$ python -q
>>> import numpy as np
>>> np.set_printoptions(precision=2, suppress=True, linewidth=140)
>>> M = np.load("run4.npy")
>>> M
array([[ 0,  0,  1, -1,  0,  1,  1,  1,  0,  1,  1, -2, -2,  0,  0,  2],
       [ 0,  0,  1, -1,  3,  1, -1,  3, -2,  1, -2, -3, -2,  2, -2,  0],
       [-1, -1,  0,  0,  0,  0,  2,  2,  0, -2,  1,  0, -1,  1,  2, -2],
       [ 1,  1,  0,  0,  1,  3,  3, -1, -1,  0, -2, -1,  2,  1, -1,  2],
       [ 0, -3,  0, -1,  0,  1,  1,  0,  0,  0,  0, -1,  1, -1,  1, -1],
       [-1, -1,  0, -3, -1,  0,  1, -1,  2,  3,  0,  1, -2,  0, -2,  0],
       [-1,  1, -2, -3, -1, -1,  0,  0,  1, -1,  3, -2,  1, -1, -1, -3],
       [-1, -3, -2,  1,  0,  1,  0,  0,  0,  2, -2, -2, -1, -2, -1, -2],
       [ 0,  2,  0,  1,  0, -2, -1,  0,  0,  2, -2, -1, -1,  2,  2,  0],
       [-1, -1,  2,  0,  0, -3,  1, -2, -2,  0,  1,  3,  0, -2,  0,  1],
       [-1,  2, -1,  2,  0,  0, -3,  2,  2, -1,  0, -3,  1,  0, -2,  0],
       [ 2,  3,  0,  1,  1, -1,  2,  2,  1, -3,  3,  0, -3,  2, -3,  2],
       [ 2,  2,  1, -2, -1,  2, -1,  1,  1,  0, -1,  3,  0, -1,  2, -2],
       [ 0, -2, -1, -1,  1,  0,  1,  2, -2,  2,  0, -2,  1,  0, -2,  0],
       [ 0,  2, -2,  1, -1,  2,  1,  1, -2,  0,  2,  3, -2,  2,  0, -1],
       [-2,  0,  2, -2,  1,  0,  3,  2,  0, -1,  0, -2,  2,  0,  1,  0]])
>>> A2 = np.linalg.inv(M)
>>> round(float(np.linalg.cond(M)), 2)
44.9
>>> round(float(np.linalg.slogdet(M)[0]), 2)
1.0
>>> np.allclose(A2, M.T)
False
>>> A2 = M / np.linalg.norm(M, axis=1, keepdims=True)
>>> C2 = A2 @ A2.T
>>> C2[4]
array([ 0.06, -0.07,  0.34,  0.08,  1.  ,  0.08,  0.18,  0.51, -0.46, -0.04, -0.34, -0.55, -0.04,  0.41, -0.37,  0.4 ])
>>> round(np.abs(np.linalg.eigvals(M)).max(), 2)
np.float64(10.36)
>>> np.allclose(M @ M.T, M.T @ M)
True
>>> np.sort(np.abs(np.linalg.eigvals(M)))
array([ 0.23,  0.23,  2.28,  2.28,  2.95,  2.95,  4.43,  4.43,  6.02,  6.02,  7.21,  7.21,  8.23,  8.23, 10.36, 10.36])
>>> feats = np.load("a.npy")
>>> feats
array([[ 0, -3, -1, -1, -9,  3,  5,  0,  6],
       [ 8,  5,  1, -4,  9, -3,  7,  6,  8],
       [-5, -1,  7,  1, -7, -3,  9,  0,  0],
       [-4, -5, -9,  2,  9, -5, -9,  7, -4],
       [ 9, -3,  9, -3, -2,  5,  4, -1,  3],
       [ 8,  5,  1, -4,  9, -3,  7,  6,  8]])
>>> rank = np.linalg.matrix_rank(feats)
>>> print(rank)
5
>>> N = np.linalg.svd(feats)[2][rank:].T
>>> [int(np.linalg.matrix_rank(np.delete(feats, i, axis=0))) for i in range(6)]
[4, 5, 4, 4, 4, 5]
>>> np.round(feats @ N, 2) + 0
array([[0., 0., 0., 0.],
       [0., 0., 0., 0.],
       [0., 0., 0., 0.],
       [0., 0., 0., 0.],
       [0., 0., 0., 0.],
       [0., 0., 0., 0.]])
>>> [int(np.linalg.matrix_rank(feats[:, :j + 1])) for j in range(9)]
[1, 2, 3, 4, 5, 5, 5, 5, 5]
>>> np.linalg.matrix_rank(feats.T @ feats), np.linalg.matrix_rank(feats @ feats.T)
(np.int64(5), np.int64(5))
>>> [int(np.linalg.matrix_rank(feats[:i])) for i in range(1, len(feats) + 1)]
[1, 2, 3, 4, 5, 5]
>>> np.allclose(feats @ N, 0)
True
>>> rng = np.random.default_rng(28204)
>>> A2 = feats + rng.integers(-2, 3, (6, 5)) @ rng.integers(-2, 3, (5, 9))
>>> print(A2)
[[ -5  -6  -5   1  -5   3   7   1  -2]
 [  8   3  -9   0  11 -11   8   7   6]
 [-12   0   7  -5 -11   3  12   4  -4]
 [ -2  -1 -13   2   5  -5 -10  10  -2]
 [  8   2   0   1   5   5   4  -5  -1]
 [  5   1  -3   1  16  -5   8   5   0]]
>>> np.abs(A2 - feats).sum(axis=1)
array([29, 30, 35, 20, 34, 35])
>>> print(np.linalg.matrix_rank(A2 - feats, tol=1e-8))
5
>>> np.round(np.linalg.svd(A2 - feats, compute_uv=False), 2) + 0
array([22.95, 15.1 , 10.95,  9.15,  2.94,  0.  ])
>>> A2 - feats
array([[ -5,  -3,  -4,   2,   4,   0,   2,   1,  -8],
       [  0,  -2, -10,   4,   2,  -8,   1,   1,  -2],
       [ -7,   1,   0,  -6,  -4,   6,   3,   4,  -4],
       [  2,   4,  -4,   0,  -4,   0,  -1,   3,   2],
       [ -1,   5,  -9,   4,   7,   0,   0,  -4,  -4],
       [ -3,  -4,  -4,   5,   7,  -2,   1,  -1,  -8]])
>>> x = np.array([1, -1, -2, -1, 1, -2, 3, 3, -1])
>>> feats @ (2 * x)
array([  0, 102,  14,  68, -18, 102])
>>> feats @ np.eye(9)[6]
array([ 5.,  7.,  9., -9.,  4.,  7.])
>>> print((feats @ x).argmax())
1
>>> print(np.linalg.norm(feats @ x) <= np.linalg.norm(feats, 2) * np.linalg.norm(x) + 1e-9)
True
>>> left, sigma, Vh = np.linalg.svd(feats)
>>> np.argmax(sigma[:-1] / (sigma[1:] + 1e-6)) + 1
np.int64(5)
>>> A2 = left[:, :5] @ np.diag(sigma[:5]) @ Vh[:5]
>>> A2.round(2) + 0
array([[ 0., -3., -1., -1., -9.,  3.,  5.,  0.,  6.],
       [ 8.,  5.,  1., -4.,  9., -3.,  7.,  6.,  8.],
       [-5., -1.,  7.,  1., -7., -3.,  9.,  0.,  0.],
       [-4., -5., -9.,  2.,  9., -5., -9.,  7., -4.],
       [ 9., -3.,  9., -3., -2.,  5.,  4., -1.,  3.],
       [ 8.,  5.,  1., -4.,  9., -3.,  7.,  6.,  8.]])
>>> np.linalg.matrix_rank(feats, rtol=0.05)
np.int64(5)
>>> left, sigma, Vh = np.linalg.svd(feats)
>>> vecs = Vh[:(sigma > 1e-8).sum()]
>>> x = feats[5] + 3 * feats[1] + rng.integers(2) * np.eye(9)[1]
>>> print(x)
[ 32.  20.   4. -16.  36. -12.  28.  24.  32.]
>>> print(np.linalg.matrix_rank(np.vstack([feats, x])))
5
>>> np.round(np.linalg.norm(x - vecs.T @ vecs @ x), 2)
np.float64(0.0)
>>> X = np.load("w.npy")
>>> X
array([[ 1,  3,  3,  0,  0,  1,  1,  1,  3,  2,  0],
       [ 3,  2,  1,  1,  1,  0,  3,  3,  3,  0,  1],
       [ 2,  0,  3,  2,  3,  1,  0,  2,  0,  0,  0],
       [ 1,  2,  0,  2,  3,  1,  3,  0,  3,  2,  3],
       [ 1,  1,  0,  2,  2,  3,  2,  0,  3,  0,  0],
       [ 3,  2,  3,  3,  1,  1,  0,  0,  2,  2,  0],
       [ 2,  2,  3,  0,  1,  0,  2,  3,  1,  3,  1],
       [16, 13,  8,  5,  5,  1, 16, 16, 18,  2,  5]])
>>> rank = np.linalg.matrix_rank(X)
>>> rank
np.int64(7)
>>> N = np.linalg.svd(X)[2][rank:].T
>>> [int(np.linalg.matrix_rank(X[:i])) for i in range(1, len(X) + 1)]
[1, 2, 3, 4, 5, 6, 7, 7]
>>> left, sigma, Vh = np.linalg.svd(X)
>>> np.argmax(sigma[:-1] / (sigma[1:] + 1e-6)) + 1
np.int64(7)
>>> A2 = left[:, :7] @ np.diag(sigma[:7]) @ Vh[:7]
>>> A2.round(2) + 0
array([[ 1.,  3.,  3.,  0.,  0.,  1.,  1.,  1.,  3.,  2.,  0.],
       [ 3.,  2.,  1.,  1.,  1.,  0.,  3.,  3.,  3.,  0.,  1.],
       [ 2.,  0.,  3.,  2.,  3.,  1.,  0.,  2.,  0.,  0.,  0.],
       [ 1.,  2.,  0.,  2.,  3.,  1.,  3.,  0.,  3.,  2.,  3.],
       [ 1.,  1.,  0.,  2.,  2.,  3.,  2.,  0.,  3.,  0.,  0.],
       [ 3.,  2.,  3.,  3.,  1.,  1.,  0.,  0.,  2.,  2.,  0.],
       [ 2.,  2.,  3.,  0.,  1.,  0.,  2.,  3.,  1.,  3.,  1.],
       [16., 13.,  8.,  5.,  5.,  1., 16., 16., 18.,  2.,  5.]])
>>> np.linalg.matrix_rank(A2)
np.int64(7)
>>> round(np.linalg.norm(X - A2, 2), 2), round(sigma[7], 2)
(np.float64(0.0), np.float64(0.0))
>>> np.round(np.linalg.norm(X - A2) / np.linalg.norm(X), 2)
np.float64(0.0)
>>> round(np.abs(X - A2).max(), 2)
np.float64(0.0)
